$ python -q
>>> import numpy as np
>>> np.set_printoptions(precision=3, suppress=True, linewidth=100)
>>> def rnd(a):
...     return np.round(a, 3) + 0
... 
>>> mat = np.cumsum(np.array([[-2, -3, 6, 4],
...     [3, 7, -8, 1],
...     [7, -5, -7, 6],
...     [-1, -5, -7, -7],
...     [1, 6, -5, -7],
...     [-8, 3, -9, 8],
...     [-7, -7, 4, 0],
...     [-5, -1, -1, 9],
...     [7, -4, 1, 3],
...     [-6, 1, 9, 7],
...     [-1, -3, 3, -3],
...     [8, -4, 2, -8],
...     [-8, 8, 6, 4],
...     [-3, -6, 9, 2],
...     [-9, -3, 5, 9],
...     [0, 2, 1, 7],
...     [5, 6, -6, -2],
...     [-7, 1, 2, -1],
...     [-3, 5, -8, 4],
...     [-4, 3, -7, 3],
...     [-3, 5, 9, -7],
...     [-8, 1, -3, -9],
...     [5, -5, 3, -6],
...     [-6, -1, 7, -3],
...     [6, 5, 8, 7],
...     [3, 5, 5, -4]]), axis=0)
>>> mat
array([[ -2,  -3,   6,   4],
       [  1,   4,  -2,   5],
       [  8,  -1,  -9,  11],
       [  7,  -6, -16,   4],
       [  8,   0, -21,  -3],
       [  0,   3, -30,   5],
       [ -7,  -4, -26,   5],
       [-12,  -5, -27,  14],
       [ -5,  -9, -26,  17],
       [-11,  -8, -17,  24],
       [-12, -11, -14,  21],
       [ -4, -15, -12,  13],
       [-12,  -7,  -6,  17],
       [-15, -13,   3,  19],
       [-24, -16,   8,  28],
       [-24, -14,   9,  35],
       [-19,  -8,   3,  33],
       [-26,  -7,   5,  32],
       [-29,  -2,  -3,  36],
       [-33,   1, -10,  39],
       [-36,   6,  -1,  32],
       [-44,   7,  -4,  23],
       [-39,   2,  -1,  17],
       [-45,   1,   6,  14],
       [-39,   6,  14,  21],
       [-36,  11,  19,  17]])
>>> C = mat[[7, 12]].astype(float)
>>> for _ in range(3):
...     z = np.linalg.norm(mat[:, None] - C, axis=-1).argmin(axis=1)
...     C = np.array([mat[z == j].mean(axis=0) for j in range(2)])
... 
>>> z
array([0, 0, 0, 0, 0, 0, 0, 0, 0, 0, 0, 0, 1, 1, 1, 1, 1, 1, 1, 1, 1, 1, 1, 1, 1, 1])
>>> np.bincount(z)
array([12, 14])
>>> rnd(C)
array([[ -2.417,  -4.583, -16.167,  10.   ],
       [-30.071,  -2.357,   3.   ,  25.929]])
>>> rnd(C[1] - C[0])
array([-27.655,   2.226,  19.167,  15.929])
>>> Xc = (mat - mat.mean(axis=0)) / mat.std(axis=0)
>>> rnd(Xc.std(axis=0))
array([1., 1., 1., 1.])
>>> coef = np.linalg.lstsq(np.delete(Xc, 1, axis=1), Xc[:, 1])[0]
>>> rnd(1 - np.var(Xc[:, 1] - np.delete(Xc, 1, axis=1) @ coef))
np.float64(0.387)
>>> np.abs(coef).argmax()
np.int64(0)
>>> rnd(coef)
array([-0.817, -0.065, -0.666])
>>> Xc = mat - mat.mean(axis=0)
>>> evecs = np.linalg.svd(Xc)[2][:1]
>>> B = Xc - Xc @ evecs.T @ evecs
>>> rnd(np.diag(evecs.T @ evecs))
array([0.578, 0.008, 0.249, 0.165])
>>> rnd((Xc @ evecs.T).std(axis=0))
array([20.527])
>>> rnd(np.cov(Xc @ evecs.T, rowvar=False))
np.float64(438.214)
>>> rnd(np.linalg.norm(B) / np.linalg.norm(Xc))
np.float64(0.565)
>>> B = np.c_[mat[:, :3] @ np.array([[-6, 6, -7], [1, -9, 8], [7, 9, 3]]), np.array([0, 0, 8, 6, -3, 5, 0, -8, 9, -2, -8, 9, -2, -6, -9, -9, -2, 1, -1, -2, 0, -9, 7, 4, 9, 4])]
>>> B
array([[  51,   69,    8,    0],
       [ -16,  -48,   19,    0],
       [-112,  -24,  -91,    8],
       [-160,  -48, -145,    6],
       [-195, -141, -119,   -3],
       [-207, -297,  -66,    5],
       [-144, -240,  -61,    0],
       [-122, -270,  -37,   -8],
       [-161, -183, -115,    9],
       [ -61, -147,  -38,   -2],
       [ -37,  -99,  -46,   -8],
       [ -75,    3, -128,    9],
       [  23,  -63,   10,   -2],
       [  98,   54,   10,   -6],
       [ 184,   72,   64,   -9],
       [ 193,   63,   83,   -9],
       [ 127,  -15,   78,   -2],
       [ 184,  -48,  141,    1],
       [ 151, -183,  178,   -1],
       [ 129, -297,  209,   -2],
       [ 215, -279,  297,    0],
       [ 243, -363,  352,   -9],
       [ 229, -261,  286,    7],
       [ 313, -225,  341,    4],
       [ 338, -162,  363,    9],
       [ 360, -144,  397,    4]])
>>> rnd(np.linalg.norm(np.linalg.qr(mat)[0].T @ B, axis=0) ** 2 / ((B ** 2).sum(axis=0) + 1e-12))
array([1.   , 1.   , 1.   , 0.095])
>>> rnd(np.linalg.lstsq(mat, B[:, 0])[0])
array([-6.,  1.,  7.,  0.])
>>> rnd(np.linalg.norm(B - mat @ np.linalg.lstsq(mat, B)[0], axis=0))
array([ 0.   ,  0.   ,  0.   , 28.267])
>>> np.linalg.matrix_rank(B)
np.int64(4)
>>> np.linalg.matrix_rank(np.c_[mat, B])
np.int64(5)
>>> J = np.arange(9).reshape(3, 3) + 4
>>> J
array([[ 4,  5,  6],
       [ 7,  8,  9],
       [10, 11, 12]])
>>> U, sig = np.linalg.svd(J)
Traceback (most recent call last):
  File "<python-input-33>", line 1, in <module>
    U, sig = np.linalg.svd(J)
    ^^^^^^
ValueError: too many values to unpack (expected 2)
>>> U, sig, VT = np.linalg.svd(J, full_matrices=False)
>>> rnd(np.cumsum(sig ** 2) / np.sum(sig ** 2))
array([0.999, 1.   , 1.   ])
>>> rnd(U.T @ U)
array([[1., 0., 0.],
       [0., 1., 0.],
       [0., 0., 1.]])
>>> rnd(np.abs(VT[0]))
array([0.509, 0.575, 0.641])
>>> rnd(np.sqrt((sig ** 2).sum())), rnd(np.linalg.norm(J))
(np.float64(25.219), np.float64(25.219))
>>> rnd(sig / sig[0])
array([1.   , 0.028, 0.   ])
>>> np.allclose(U * sig @ VT, J)
True
>>> B = J / np.linalg.norm(J, axis=1, keepdims=True)
>>> G = B @ B.T
>>> (G - 2 * np.eye(3)).round(6).argmax(axis=1)
array([1, 2, 1])
>>> (np.abs(G) > 0.9).astype(int)
array([[1, 1, 1],
       [1, 1, 1],
       [1, 1, 1]])
>>> rnd(np.degrees(np.arccos(np.clip(G[0, 1], -1, 1))))
np.float64(3.447)
>>> np.linalg.matrix_rank(J, rtol=0.1)
np.int64(1)
>>> rnd(np.linalg.norm(J, 2) / np.linalg.norm(J))
np.float64(1.0)
>>> np.linalg.cond(J) > 100
np.True_
>>> [round(float(x), 3) for x in np.linalg.svd(J, compute_uv=False)[:3]]
[25.209, 0.714, 0.0]
>>> K = np.load("dump.npy")
>>> K
array([[ 0.225, -0.104, -1.371],
       [ 0.403, -1.797, -3.725],
       [ 0.186,  1.938,  4.336],
       [ 0.068,  1.261,  2.6  ],
       [ 0.037,  0.308,  0.337],
       [ 0.022,  0.173,  0.324],
       [-0.307, -1.033,  0.598],
       [ 0.253,  1.698,  2.672],
       [-0.589,  0.136, -0.102],
       [ 0.031, -1.566, -2.938],
       [ 0.2  , -1.55 , -3.272],
       [ 0.174,  2.73 ,  6.035],
       [ 0.27 ,  1.326,  2.057],
       [ 0.266,  1.882,  4.049],
       [ 0.08 , -0.182,  0.403],
       [-0.409, -0.301, -1.784],
       [-0.207, -0.601, -0.976],
       [-0.044, -0.549,  0.222],
       [-0.282, -1.298, -2.688]])
>>> C = K[[6, 5]].astype(float)
>>> for _ in range(7):
...     z = np.linalg.norm(K[:, None] - C, axis=-1).argmin(axis=1)
...     C = np.array([K[z == j].mean(axis=0) for j in range(2)])
... 
>>> z
array([0, 0, 1, 1, 1, 1, 1, 1, 1, 0, 0, 1, 1, 1, 1, 0, 0, 1, 0])
>>> np.bincount(z)
array([ 7, 12])
>>> rnd(C)
array([[-0.006, -1.031, -2.393],
       [ 0.035,  0.807,  1.961]])
>>> np.abs(C[1] - C[0]).argmax()
np.int64(2)
>>> Xc = K - K.mean(axis=0)
>>> evecs = np.linalg.svd(Xc)[2][:1]
>>> B = Xc - Xc @ evecs.T @ evecs
>>> rnd((Xc @ evecs.T).std(axis=0))
array([2.942])
>>> rnd(B.std(axis=0))
array([0.249, 0.34 , 0.163])
>>> rnd(np.diag(evecs.T @ evecs))
array([0.001, 0.184, 0.816])
>>> proj = K @ np.linalg.solve(K.T @ K, K.T)
>>> np.allclose(proj @ proj, proj)
True
>>> np.linalg.matrix_rank(np.eye(19) - proj)
np.int64(16)
>>> rnd(np.trace(proj))
np.float64(3.0)
>>> dist = np.linalg.norm(K[:, None] - K[None], axis=-1)
>>> dist[10].round(6).argsort(kind="stable")[:4]
array([10,  9,  1, 18])
>>> np.unravel_index(dist.round(6).argmax(), dist.shape)
(np.int64(1), np.int64(11))
>>> E = np.load("sample7.npy")
>>> E
array([[ 0,  0,  2,  0],
       [ 0,  0,  0, -3],
       [ 0, -1,  0,  0],
       [-3,  0,  0,  0]])
>>> O, evecs = np.linalg.qr(K[:, :2])[0], np.linalg.qr(K[:, 2:])[0]
>>> sig = np.linalg.svd(O.T @ evecs, compute_uv=False)
>>> (sig > 0.9).sum()
np.int64(1)
>>> rnd(np.degrees(np.arccos(sig.clip(0, 1))))
array([18.473])
>>> rnd(np.linalg.norm(O @ O.T - evecs @ evecs.T, 2))
np.float64(1.0)
>>> np.diff(E, axis=0)
array([[ 0,  0, -2, -3],
       [ 0, -1,  0,  3],
       [-3,  1,  0,  0]])
>>> E.sum(axis=0)
array([-3, -1,  2, -3])
>>> rnd(np.linalg.svd(E, compute_uv=False))
array([3., 3., 2., 1.])
>>> x0 = np.array([3, -3, -4, 4])
>>> E @ np.ones(4)
array([ 2., -3., -1., -3.])
>>> E * x0
array([[  0,   0,  -8,   0],
       [  0,   0,   0, -12],
       [  0,   3,   0,   0],
       [ -9,   0,   0,   0]])
>>> np.sign((E @ x0).round(6))
array([-1, -1,  1, -1])
>>> (E * x0).sum(axis=1)
array([ -8, -12,   3,  -9])
>>> arr = np.load("layer4.npy")
>>> arr
array([[-1, -1,  2,  0, -1],
       [-1, -1, -1,  2,  0],
       [ 0, -1, -1, -1,  2],
       [ 2,  0, -1, -1, -1],
       [-1,  2,  0, -1, -1]])
>>> t3 = np.stack([arr, 3 * arr, arr[::-1]])
>>> np.linalg.matrix_rank(t3)
array([5, 5, 5])
>>> np.linalg.matrix_rank(t3.reshape(3, -1))
np.int64(2)
>>> t3.shape
(3, 5, 5)
>>> np.einsum("bij,cij->bc", t3, t3)
array([[ 35, 105,   1],
       [105, 315,   3],
       [  1,   3,  35]])
>>> t3.sum(axis=0)
array([[-5, -2,  8, -1, -5],
       [-2, -4, -5,  7, -1],
       [ 0, -5, -5, -5, 10],
       [ 7, -1, -5, -2, -4],
       [-5,  7,  2, -4, -5]])
>>> (t3 @ arr.T).shape
(3, 5, 5)
